$ python -q
>>> import numpy as np
>>> import numpy.linalg as la
>>> np.set_printoptions(suppress=True, linewidth=120)
>>> X = np.loadtxt("block3.csv", delimiter=",")
>>> X.round(4)
array([[-11.2234, -15.2019,  -4.7852,   5.4492, -66.8412, -14.8988],
       [-10.174 , -14.1404,  -4.5114,   5.7209, -63.3697, -14.2005],
       [ -8.3825, -12.3192,  -4.0363,   6.1333, -57.2859, -12.9887],
       [ -8.0453, -11.9749,  -3.9456,   6.2025, -56.1148, -12.7572],
       [  0.6205,  -2.5638,  -1.2134,   5.5493, -18.351 ,  -5.6213],
       [  1.2066,  -1.5966,  -0.8288,   4.4128, -12.2144,  -4.4689],
       [  1.28  ,  -1.2744,  -0.6689,   3.6963,  -9.5151,  -3.9249],
       [  0.7334,  -0.83  ,  -0.3309,   1.3964,  -3.6423,  -2.3634],
       [  0.5287,  -0.76  ,  -0.2726,   0.9474,  -2.7461,  -1.9817],
       [  0.1958,  -0.5558,  -0.1663,   0.3208,  -1.4142,  -1.2116],
       [  0.0208,   0.254 ,   0.061 ,   0.0305,   0.4074,   0.4195],
       [  0.0917,   0.5775,   0.1335,   0.1318,   0.8545,   0.9003],
       [  0.3664,   1.3242,   0.2896,   0.5088,   1.7425,   1.8781],
       [  2.9462,   5.5821,   1.0989,   3.7505,   6.0838,   6.2643],
       [  4.0701,   7.1527,   1.3879,   5.0929,   7.6695,   7.6835],
       [  4.1218,   7.2233,   1.4008,   5.1541,   7.7413,   7.746 ],
       [  5.0752,   8.5061,   1.6356,   6.2737,   9.0523,   8.8647],
       [ 12.208 ,  17.4695,   3.2672,  14.3378,  18.6109,  16.1515],
       [ 12.5102,  17.835 ,   3.3337,  14.671 ,  19.0139,  16.436 ],
       [ 19.9029,  26.5931,   4.9278,  22.6921,  28.9162,  23.0854],
       [ 25.4716,  33.0303,   6.1022,  28.6071,  36.4445,  27.8249],
       [ 49.189 ,  59.6926,  10.9921,  53.0859,  69.1512,  46.7501],
       [ 59.8707,  71.4713,  13.1636,  63.8632,  84.1599,  54.893 ]])
>>> # rank 3
>>> [round(float(x), 4) for x in la.svd(X, compute_uv=False)[:3]]
[245.8605, 85.3838, 11.0899]
>>> np.argsort(-la.norm(X, axis=0).round(6), kind="stable")[:3]
array([4, 1, 3])
>>> cent = X[[19, 22]].astype(float)
>>> for _ in range(4):
...     labels = la.norm(X[:, None] - cent, axis=-1).argmin(axis=1)
...     cent = np.array([X[labels == j].mean(axis=0) for j in range(2)])
... 
>>> labels
array([0, 0, 0, 0, 0, 0, 0, 0, 0, 0, 0, 0, 0, 0, 0, 0, 0, 0, 0, 0, 0, 1, 1])
>>> np.bincount(labels)
array([21,  2])
>>> cent.round(4)
array([[ 2.5488,  3.0634,  0.1371,  6.7181, -7.3789,  2.0399],
       [54.5298, 65.582 , 12.0779, 58.4745, 76.6556, 50.8216]])
>>> U, sig, Vh = la.svd(X)
>>> np.argmax(sig[:-1] / (sig[1:] + 1e-6)) + 1
np.int64(3)
>>> sig.round(4) + 0
array([245.8605,  85.3838,  11.0899,   0.    ,   0.    ,   0.    ])
>>> B = U[:, :3] @ np.diag(sig[:3]) @ Vh[:3]
>>> round(la.norm(X - B) / la.norm(X), 4)
np.float64(0.0)
>>> round(np.abs(X - B).max(), 4)
np.float64(0.0)
>>> B.round(4)
array([[-11.2234, -15.2019,  -4.7852,   5.4492, -66.8412, -14.8988],
       [-10.174 , -14.1404,  -4.5114,   5.7209, -63.3697, -14.2005],
       [ -8.3825, -12.3192,  -4.0363,   6.1333, -57.2859, -12.9887],
       [ -8.0453, -11.9749,  -3.9456,   6.2025, -56.1148, -12.7572],
       [  0.6205,  -2.5638,  -1.2134,   5.5493, -18.351 ,  -5.6213],
       [  1.2066,  -1.5966,  -0.8288,   4.4128, -12.2144,  -4.4689],
       [  1.28  ,  -1.2744,  -0.6689,   3.6963,  -9.5151,  -3.9249],
       [  0.7334,  -0.83  ,  -0.3309,   1.3964,  -3.6423,  -2.3634],
       [  0.5287,  -0.76  ,  -0.2726,   0.9474,  -2.7461,  -1.9817],
       [  0.1958,  -0.5558,  -0.1663,   0.3208,  -1.4142,  -1.2116],
       [  0.0208,   0.254 ,   0.061 ,   0.0305,   0.4074,   0.4195],
       [  0.0917,   0.5775,   0.1335,   0.1318,   0.8545,   0.9003],
       [  0.3664,   1.3242,   0.2896,   0.5088,   1.7425,   1.8781],
       [  2.9462,   5.5821,   1.0989,   3.7505,   6.0838,   6.2643],
       [  4.0701,   7.1527,   1.3879,   5.0929,   7.6695,   7.6835],
       [  4.1218,   7.2233,   1.4008,   5.1541,   7.7413,   7.746 ],
       [  5.0752,   8.5061,   1.6356,   6.2737,   9.0523,   8.8647],
       [ 12.208 ,  17.4695,   3.2672,  14.3378,  18.6109,  16.1515],
       [ 12.5102,  17.835 ,   3.3337,  14.671 ,  19.0139,  16.436 ],
       [ 19.9029,  26.5931,   4.9278,  22.6921,  28.9162,  23.0854],
       [ 25.4716,  33.0303,   6.1022,  28.6071,  36.4445,  27.8249],
       [ 49.189 ,  59.6926,  10.9921,  53.0859,  69.1512,  46.7501],
       [ 59.8707,  71.4713,  13.1636,  63.8632,  84.1599,  54.893 ]])
>>> cent = np.array([[2, 4, 2, -5, -3, -2, 3, -5, -2, 5, -2, -2],
...     [0, 2, 4, 0, -5, -5, -4, 3, -2, -4, 1, 2],
...     [4, 4, 1, -1, -1, -5, -1, 1, 3, -4, -1, -4],
...     [-3, -2, -5, 0, -2, -2, 1, 0, -4, 0, 1, 2]])
>>> rng = np.random.default_rng(182805)
>>> K = rng.normal(size=(13, 4)) @ cent + np.array([2, 2, 3, 2, 2, 3, 0, 3, 3, 2, 0, 2])
>>> K.round(4)
array([[  3.0404,   3.0366,  11.6961,   2.782 ,   2.0692,   6.0529,  -3.3376,   4.324 ,   4.8055,   2.2398,   0.0923,
          3.6661],
       [  8.9879,  11.9489,   5.7115,  -4.0523,  -5.0509,  -9.708 ,  -0.0537,   1.3495,   3.625 ,  -1.6321,  -2.585 ,
         -4.6734],
       [ -0.0961,   2.0434,  -2.7312,   0.2912,  -2.5267,  -2.8894,   1.38  ,   2.41  ,  -2.1627,   1.2702,   0.5889,
          2.8874],
       [  0.4505,  -4.4758,  -3.1175,  13.2526,   8.4483,   2.6061,  -7.5406,  15.9651,  10.222 , -14.0868,   4.0151,
          2.9053],
       [ -6.9801, -11.2545, -10.2877,  17.4862,   6.4492,   1.6918,  -9.5862,  20.4802,   4.1089, -17.6227,   7.7454,
          9.7763],
       [ -7.1725,  -6.5968,  -4.9798,   1.3553,   3.8911,  12.8985,   6.9306,  -3.3839,  -5.8805,  14.6739,   1.0976,
          8.9551],
       [ -6.6809,  -7.1197,  -6.7503,   8.7854,   1.6441,   2.6882,  -3.0558,   9.9483,  -2.3278,  -4.2241,   4.7796,
          9.6458],
       [  1.3729,   1.6269,   1.2441,   2.6708,   0.9627,   0.8115,  -0.7978,   4.4686,   2.2419,  -0.2996,   0.6377,
          2.426 ],
       [ -4.9934,  -5.6713,  -2.181 ,   9.0768,   1.9071,   3.326 ,  -4.9131,  10.8753,  -0.2228,  -5.1224,   4.5136,
          9.2446],
       [ -2.4714,  -3.44  ,   1.6494,  13.2389,  -0.5313,  -4.1582, -13.1416,  19.9946,   3.6529, -18.2349,   6.3683,
          8.8815],
       [ -2.8851,  -0.2609,   4.127 ,  -0.8455,  -1.1532,   7.0586,   2.8607,  -1.8934,  -4.6986,  11.2665,   0.2924,
          7.5188],
       [ -5.126 ,  -2.4292,  -0.8732,   1.5328,  -2.4241,   3.4595,   1.2047,   1.7289,  -6.3255,   6.2003,   2.0588,
          9.0417],
       [ -8.7635, -13.8417,  -3.8384,  17.1138,  10.3827,  13.3286,  -7.7046,  16.2594,   4.07  ,  -7.8809,   7.0789,
         12.9515]])
>>> np.argsort(-la.norm(K, axis=0).round(6), kind="stable")[:3]
array([7, 9, 3])
>>> np.round(la.norm(K, 2) / la.norm(K), 4)
np.float64(0.8269)
>>> la.cond(K) > 100
np.True_
>>> la.matrix_rank(K, rtol=0.1)
np.int64(5)
